$ python -q
>>> import numpy as np
>>> np.set_printoptions(precision=1, suppress=True, linewidth=100, floatmode="fixed")
>>> u = np.array([5, 4, 3, -5]) + 0.5
>>> feats = np.eye(4) - 2 * np.outer(u, u) / (u @ u)
>>> print(feats)
[[ 0.3 -0.6 -0.5  0.6]
 [-0.6  0.5 -0.4  0.5]
 [-0.5 -0.4  0.7  0.4]
 [ 0.6  0.5  0.4  0.5]]
>>> blk = np.stack([feats, 4 * feats, feats[::-1]])
>>> print(np.linalg.norm(blk, axis=(1, 2)))
[2.0 8.0 2.0]
>>> print(np.linalg.det(blk))
[  -1.0 -256.0   -1.0]
>>> print((blk @ feats.T).shape)
(3, 4, 4)
>>> print(np.linalg.matrix_rank(blk.reshape(3, -1)))
2
>>> q = feats.astype(float).copy()
>>> for j in range(4):
...     q[:, j] -= q[:, :j] @ (q[:, :j].T @ q[:, j])
...     q[:, j] /= np.linalg.norm(q[:, j])
... 
>>> print(np.round(q.T @ q, 1) + 0)
[[1.0 0.0 0.0 0.0]
 [0.0 1.0 0.0 0.0]
 [0.0 0.0 1.0 0.0]
 [0.0 0.0 0.0 1.0]]
>>> print(q)
[[ 0.3 -0.6 -0.5  0.6]
 [-0.6  0.5 -0.4  0.5]
 [-0.5 -0.4  0.7  0.4]
 [ 0.6  0.5  0.4  0.5]]
>>> print(np.round(q.T @ feats, 1) + 0)
[[1.0 0.0 0.0 0.0]
 [0.0 1.0 0.0 0.0]
 [0.0 0.0 1.0 0.0]
 [0.0 0.0 0.0 1.0]]
>>> x = np.array([-5, 4, -3, 5])
>>> print(np.linalg.inv(q))
[[ 0.3 -0.6 -0.5  0.6]
 [-0.6  0.5 -0.4  0.5]
 [-0.5 -0.4  0.7  0.4]
 [ 0.6  0.5  0.4  0.5]]
>>> print([p for p in range(1, 25) if np.allclose(np.linalg.matrix_power(q, p), np.eye(4))])
[2, 4, 6, 8, 10, 12, 14, 16, 18, 20, 22, 24]
>>> print(np.round(np.linalg.norm(x), 1), round(np.linalg.norm(q @ x), 1))
8.7 8.7
>>> print(np.abs(np.linalg.eigvals(q)))
[1.0 1.0 1.0 1.0]
>>> print(np.round(feats.T @ feats, 1) + 0)
[[1.0 0.0 0.0 0.0]
 [0.0 1.0 0.0 0.0]
 [0.0 0.0 1.0 0.0]
 [0.0 0.0 0.0 1.0]]
>>> print(np.linalg.svd(feats, compute_uv=False))
[1.0 1.0 1.0 1.0]
>>> P = np.triu(np.array([[-2, 0, 0, 3], [2, 5, 1, -3], [-1, -2, 1, 4], [5, 4, 3, 1]]), 1) + np.eye(4)
>>> out = P @ feats @ np.linalg.inv(P)
>>> print(out)
[[ 2.1  0.9 -0.2 -0.7]
 [-2.8 -1.3  0.5  1.8]
 [ 1.9  1.6  0.7 -1.2]
 [ 0.6  0.5 -0.1  0.6]]
>>> print(np.round(np.poly(out), 1) + 0)
[ 1.0 -2.0  0.0  2.0 -1.0]
>>> print(np.linalg.matrix_rank(out))
4
>>> E = np.load("arr.npy")
>>> print(E)
[[ 0.6  0.6  0.1]
 [ 0.6  1.7 -1.2]
 [ 0.1 -1.2  1.7]]
>>> rng = np.random.default_rng(878)
>>> idx = rng.permutation(3)
>>> print(idx)
[1 0 2]
>>> out = E[idx][:, idx]
>>> print(round(float(np.linalg.det(out)), 1), round(float(np.linalg.det(E[idx])), 1))
0.0 -0.0
>>> print(np.allclose(out, E))
False
>>> print(np.diag(out))
[1.7 0.6 1.7]
>>> print(out)
[[ 1.7  0.6 -1.2]
 [ 0.6  0.6  0.1]
 [-1.2  0.1  1.7]]
>>> print(np.round(np.sort(np.abs(np.linalg.eigvals(out))), 1) + 0)
[0.0 1.0 3.0]
>>> print(np.trace(out))
4.0
>>> M = np.load("x.npy")
>>> print(M)
[[ 16.7   3.0  -9.3  -5.2]
 [ 17.0   5.6  -5.5  -7.0]
 [ -9.1   5.8  16.7  -1.9]
 [ 14.5  -1.0 -13.6  -2.2]
 [ 16.8   3.4  -8.7  -5.5]
 [-16.8  -6.8   3.3   7.8]
 [-17.0  -5.7   5.3   7.1]
 [  1.4  -9.6 -16.4   5.9]
 [ 13.7  -1.8 -14.3  -1.5]
 [-14.5   0.9  13.6   2.3]
 [-12.5 -10.7  -6.5   9.4]
 [ 17.0   4.1  -7.7  -6.0]
 [ -0.9   9.8  16.3  -6.2]
 [ 16.5   7.6  -1.9  -8.2]
 [-15.8  -1.0  11.6   3.8]
 [-16.3  -2.1  10.4   4.6]
 [ 16.2   1.7 -10.9  -4.3]
 [-12.3   3.3  15.4   0.3]]
>>> C = M[[11, 8]].astype(float)
>>> for _ in range(5):
...     idx = np.linalg.norm(M[:, None] - C, axis=-1).argmin(axis=1)
...     C = np.array([M[idx == j].mean(axis=0) for j in range(2)])
... 
>>> print(idx)
[0 0 1 0 0 1 1 0 0 1 1 0 1 0 1 1 0 1]
>>> print(C)
[[ 14.4   1.4  -9.8  -3.8]
 [-12.8  -0.7   9.6   3.0]]
>>> print(np.bincount(idx))
[9 9]
>>> print(np.abs(C[1] - C[0]).argmax())
0
>>> r = np.linalg.matrix_rank(M)
>>> print(r)
2
>>> N = np.linalg.svd(M)[2][r:].T
>>> print(np.linalg.matrix_rank(M.T @ M), np.linalg.matrix_rank(M @ M.T))
2 2
>>> print(np.allclose(M @ N, 0))
True
>>> print([int(np.linalg.matrix_rank(M[:i])) for i in range(1, len(M) + 1)])
[1, 2, 2, 2, 2, 2, 2, 2, 2, 2, 2, 2, 2, 2, 2, 2, 2, 2]
>>> print([int(np.linalg.matrix_rank(M[:, :j + 1])) for j in range(4)])
[1, 2, 2, 2]
>>> print(N @ N.T)
[[ 0.3 -0.2  0.3  0.3]
 [-0.2  0.7 -0.3  0.3]
 [ 0.3 -0.3  0.3  0.2]
 [ 0.3  0.3  0.2  0.8]]
>>> arr = np.array([[-1.4, -0.7, -1.3, 0.1],
...     [-3.2, -1.9, -3.3, -0.1],
...     [-7.1, -4.3, -7.3, 0.1],
...     [4.1, 2.4, 4.1, 0.0],
...     [-8.4, -5.1, -8.4, 0.0],
...     [2.9, 1.7, 2.8, -0.2],
...     [0.7, 0.4, 0.7, 0.0],
...     [6.0, 3.5, 5.7, 0.0],
...     [4.3, 2.6, 4.3, 0.1],
...     [-9.2, -5.5, -8.9, 0.0],
...     [13.0, 7.7, 13.0, -0.2]])
>>> idx = arr[:, 2] > np.median(arr[:, 2])
>>> u = arr[idx].mean(axis=0) - arr[~idx].mean(axis=0)
>>> print(round((((arr - arr.mean(axis=0)) @ u > 0) == idx).mean(), 1))
0.9
>>> print(np.argsort(-np.abs(u).round(6), kind="stable"))
[0 2 1 3]
>>> print(((arr - arr.mean(axis=0)) @ u > 0).astype(int))
[0 0 0 1 0 1 1 1 1 0 1]
